$ ipython --no-banner

In [1]: import numpy as np

In [2]: import numpy.linalg as la

In [3]: np.set_printoptions(suppress=True, linewidth=140)

In [4]: E = np.load("mat.npy")

In [5]: E.round(2) + 0
Out[5]: 
array([[ 0.54, -0.11, -0.21, -0.37,  0.16, -0.05, -0.08, -0.35, -0.23,  0.14, -0.48,  0.1 , -0.14,  0.15],
       [ 0.05,  0.17,  0.  ,  0.12, -0.06, -0.25,  0.31, -0.16, -0.48, -0.22,  0.31,  0.48,  0.21,  0.35],
       [ 0.49, -0.1 ,  0.25,  0.09, -0.04,  0.4 , -0.27,  0.23,  0.1 , -0.39,  0.26,  0.14, -0.3 ,  0.23],
       [-0.36,  0.34,  0.08,  0.14,  0.4 ,  0.08, -0.47, -0.04, -0.23, -0.09, -0.22, -0.18, -0.03,  0.44],
       [ 0.  , -0.09,  0.44, -0.1 , -0.04, -0.56,  0.25, -0.05,  0.1 , -0.24, -0.08, -0.38, -0.37,  0.22],
       [ 0.21,  0.09,  0.38, -0.37,  0.37, -0.19, -0.06,  0.41,  0.11,  0.32,  0.14,  0.09,  0.42,  0.07],
       [-0.18, -0.36,  0.28, -0.13, -0.51,  0.2 , -0.05,  0.28, -0.48,  0.18, -0.25, -0.06,  0.11,  0.18],
       [ 0.  ,  0.53, -0.22, -0.27, -0.17, -0.14,  0.01,  0.53, -0.18, -0.18, -0.18,  0.11, -0.32, -0.24],
       [-0.28, -0.3 ,  0.09, -0.09,  0.21,  0.03,  0.11,  0.1 ,  0.26, -0.46, -0.47,  0.48,  0.14, -0.05],
       [ 0.05,  0.39,  0.12,  0.18, -0.36,  0.1 ,  0.17, -0.05,  0.47,  0.34, -0.29,  0.24, -0.03,  0.39],
       [ 0.34,  0.06, -0.24,  0.25, -0.04,  0.03,  0.21,  0.23,  0.02, -0.32, -0.26, -0.45,  0.52,  0.13],
       [ 0.05, -0.28, -0.16,  0.48,  0.38, -0.08,  0.27,  0.41, -0.13,  0.34, -0.09,  0.09, -0.34,  0.09],
       [ 0.23,  0.17,  0.49,  0.46, -0.01, -0.12, -0.16, -0.14, -0.21,  0.01, -0.27,  0.11,  0.08, -0.52],
       [-0.05,  0.23,  0.27, -0.18,  0.27,  0.57,  0.59, -0.12, -0.17, -0.01, -0.02, -0.15, -0.1 , -0.11]])

In [6]: # columns are unit length and at right angles

In [7]: vec = np.array([0, 1, -2, 2, 2, 1, 0, 2, 0, -2, 0, -3, -1, -2])

In [8]: np.round(E.T @ (E @ vec), 2) + 0
Out[8]: array([ 0.,  1., -2.,  2.,  2.,  1.,  0.,  2.,  0., -2.,  0., -3., -1., -2.])

In [9]: np.round(np.sort(np.abs(np.degrees(np.angle(la.eigvals(E))))), 2)
Out[9]: array([  0.  ,  18.61,  18.61,  43.23,  43.23,  65.7 ,  65.7 ,  99.74,  99.74, 114.4 , 114.4 , 128.43, 128.43, 180.  ])

In [10]: [p for p in range(1, 25) if np.allclose(la.matrix_power(E, p), np.eye(14))]
Out[10]: []

In [11]: t3 = np.stack([E, -1 * E, E[::-1]])

In [12]: la.matrix_rank(t3)
Out[12]: array([14, 14, 14])

In [13]: np.round(la.det(t3), 2)
Out[13]: array([-1., -1.,  1.])

In [14]: (t3 @ E.T).shape
Out[14]: (3, 14, 14)
